In [1]: import numpy as np

In [2]: np.set_printoptions(precision=2, suppress=True, linewidth=140, sign=" ")

In [3]: X = np.array([[33, 5, 10, 19, 22, 15],
   ...:     [5, 18, 12, 16, 12, 14],
   ...:     [10, 12, 32, 15, 13, 25],
   ...:     [19, 16, 15, 33, 22, 28],
   ...:     [22, 12, 13, 22, 36, 17],
   ...:     [15, 14, 25, 28, 17, 33]])

In [4]: Lm = np.linalg.cholesky(X)

In [5]: Lm @ Lm.T
Out[5]: 
array([[ 33.,   5.,  10.,  19.,  22.,  15.],
       [  5.,  18.,  12.,  16.,  12.,  14.],
       [ 10.,  12.,  32.,  15.,  13.,  25.],
       [ 19.,  16.,  15.,  33.,  22.,  28.],
       [ 22.,  12.,  13.,  22.,  36.,  17.],
       [ 15.,  14.,  25.,  28.,  17.,  33.]])

In [6]: (X + X.T) / 2
Out[6]: 
array([[ 33.,   5.,  10.,  19.,  22.,  15.],
       [  5.,  18.,  12.,  16.,  12.,  14.],
       [ 10.,  12.,  32.,  15.,  13.,  25.],
       [ 19.,  16.,  15.,  33.,  22.,  28.],
       [ 22.,  12.,  13.,  22.,  36.,  17.],
       [ 15.,  14.,  25.,  28.,  17.,  33.]])

In [7]: np.linalg.matrix_power(X, 3)
Out[7]: 
array([[ 228691,  149850,  211841,  279918,  261536,  272271],
       [ 149850,  112493,  158552,  199758,  178757,  199378],
       [ 211841,  158552,  232280,  281842,  250497,  286486],
       [ 279918,  199758,  281842,  362582,  327903,  358506],
       [ 261536,  178757,  250497,  327903,  305627,  320136],
       [ 272271,  199378,  286486,  358506,  320136,  359450]])

In [8]: np.trace(X)
Out[8]: np.int64(185)

In [9]: np.round(np.abs(np.linalg.eigvals(X)).max(), 2)
Out[9]: np.float64(116.09)

In [10]: np.allclose(X, X.T)
Out[10]: True

In [11]: vec = np.array([3, 0, -2, 3, -2, 3])

In [12]: rhs = X @ vec

In [13]: b, lr = np.zeros(6), 1 / np.linalg.norm(X, 2) ** 2

In [14]: for i in range(3):
    ...:     b -= lr * X.T @ (X @ b - rhs)
    ...:     if i % 1 == 0: print(i, round(np.linalg.norm(X @ b - rhs), 2))
    ...: 
0 75.18
1 73.7
2 72.29

In [15]: b
Out[15]: array([ 1.03,  0.56,  0.71,  1.24,  0.97,  1.13])

In [16]: vec = np.ones(6)

In [17]: for _ in range(6):
    ...:     vec = X @ vec
    ...:     vec /= np.linalg.norm(vec)
    ...:     print(round(vec @ X @ vec, 2))
    ...: 
116.07
116.09
116.09
116.09
116.09
116.09

In [18]: vec
Out[18]: array([ 0.37,  0.26,  0.38,  0.48,  0.44,  0.48])

In [19]: np.round(np.linalg.eigvalsh(X)[-1], 2)
Out[19]: np.float64(116.09)

In [20]: w, vecs = np.linalg.eigh(X)

In [21]: vec = np.array([-9, -3, 5, 9, -7, -9])

In [22]: np.linalg.eigvalsh(X[1:, 1:])
Out[22]: array([   1.18,    9.44,   14.47,   24.08,  102.83])

In [23]: feats = np.load("x.npy")

In [24]: feats
Out[24]: 
array([[  1.5,  -1.2,  -0.8,   0. ,   0.9,   0.7],
       [  0.8,  -0.2,   0.8,  -0.2,   0.5,  -1.2],
       [ -1.5,   1.3,   1.1,  -1.1,  -1. ,  -0.4],
       [ -1. ,   1.2,   0.9,  -1.1,  -0.3,  -0.1],
       [  1. ,   2.9,  -0.4,   0.2,   1.3,  -2.7],
       [  1.7,   0.9,  -0.7,   0.8,  -0.3,  -0.3],
       [ -5. ,  19. ,  -6. ,   4. , -11. ,  11. ],
       [ -1.7,   0.3,  -0.5,  -1.1,  -0.7,  -0.8],
       [  1.5,  -0.6,   0.9,   1.4,   0.7,   0.5],
       [  0.1,  -0.9,   1.1,  -0.3,   1.8,  -0.2],
       [  0.1,  -0.3,   0. ,  -1.1,  -0.5,  -0.3],
       [  1.7,   0.2,   0.2,   1.5,   1.9,   0. ],
       [  0.3,   0.4,   1.3,   0.4,   1.5,  -3.3],
       [  0.2,   1.1,  -0.1,  -1.6,  -0.4,  -0.2],
       [ -0.2,  -0.7,  -0.2,   0.8,  -0.2,  -0.5],
       [ -1.1,  -0.6,  -0.4,  -1.4,  -0.1,  -0.2],
       [ -2.1,   0.2,   0.6,   0.6,   0.9,  -1.3],
       [ -0.9,   0.9,   0.9,   0.5,   0.3,  -1. ],
       [ -0.2,   1.7,  -2.1,   0.2,  -0.9,   1.4],
       [ -1.2,   0.3,  -1.4,  -0.8,   0.1,  -0.8],
       [ -3.5,  -0.6,  -0.1,  -0.8,   0.8,  -0.6],
       [ -0.6,  -0.8,   0.6,   1.6,   0.3,  -1.7],
       [ -0.4,   0.3,   2.4,  -1.5,  -1.5,   1.1]])

In [25]: labels = feats[:, 1] > np.median(feats[:, 1])

In [26]: f = feats[labels].mean(axis=0) - feats[~labels].mean(axis=0)

In [27]: labels.astype(int)
Out[27]: array([ 0,  0,  1,  1,  1,  1,  1,  0,  0,  0,  0,  0,  1,  1,  0,  0,  0,  1,  1,  0,  0,  0,  0])

In [28]: ((feats - feats.mean(axis=0)) @ f > 0).astype(int)
Out[28]: array([ 0,  0,  1,  0,  1,  0,  1,  0,  0,  0,  0,  0,  0,  0,  0,  0,  0,  0,  1,  0,  0,  0,  0])

In [29]: f
Out[29]: array([-0.24,  3.6 , -0.8 ,  0.35, -1.55,  0.87])

In [30]: round(float((((feats - feats.mean(axis=0)) @ f > 0) == labels).mean()), 2)
Out[30]: 0.78

In [31]: np.argsort(-np.abs(f).round(6), kind="stable")
Out[31]: array([ 1,  4,  5,  2,  3,  0])
